$ ipython --no-banner

In [1]: import numpy as np

In [2]: np.set_printoptions(suppress=True, linewidth=160)

In [3]: rd = lambda a: np.round(a, 2) + 0

In [4]: feats = np.vander(np.arange(5) - 1, 4, increasing=True)

In [5]: feats
Out[5]: 
array([[ 1, -1,  1, -1],
       [ 1,  0,  0,  0],
       [ 1,  1,  1,  1],
       [ 1,  2,  4,  8],
       [ 1,  3,  9, 27]])

In [6]: # row 4 is much longer than the rest

In [7]: P = feats @ np.linalg.solve(feats.T @ feats, feats.T)

In [8]: rd(np.trace(P))
Out[8]: np.float64(4.0)

In [9]: rd(P @ feats[:, 2])
Out[9]: array([1., 0., 1., 4., 9.])

In [10]: rd(np.linalg.eigvalsh(P))
Out[10]: array([0., 1., 1., 1., 1.])

In [11]: rd(P)
Out[11]: 
array([[ 0.99,  0.06, -0.09,  0.06, -0.01],
       [ 0.06,  0.77,  0.34, -0.23,  0.06],
       [-0.09,  0.34,  0.49,  0.34, -0.09],
       [ 0.06, -0.23,  0.34,  0.77,  0.06],
       [-0.01,  0.06, -0.09,  0.06,  0.99]])

In [12]: np.allclose(P @ P, P)
Out[12]: True

In [13]: print(rd(np.diag(P)))
[0.99 0.77 0.49 0.77 0.99]

In [14]: np.linalg.matrix_rank(np.eye(5) - P)
Out[14]: np.int64(1)

In [15]: out = np.c_[feats[:, :3] @ np.array([[3, 0, 3], [5, 0, 1], [3, 3, 1]]), np.array([2, 2, 0, 0, 5])]

In [16]: out
Out[16]: 
array([[ 1,  3,  3,  2],
       [ 3,  0,  3,  2],
       [11,  3,  5,  0],
       [25, 12,  9,  0],
       [45, 27, 15,  5]])

In [17]: np.linalg.matrix_rank(np.c_[feats, out])
Out[17]: np.int64(5)

In [18]: np.linalg.matrix_rank(out)
Out[18]: np.int64(4)

In [19]: print(rd(np.linalg.norm(np.linalg.qr(feats)[0].T @ out, axis=0) ** 2 / ((out ** 2).sum(axis=0) + 1e-12)))
[1. 1. 1. 1.]
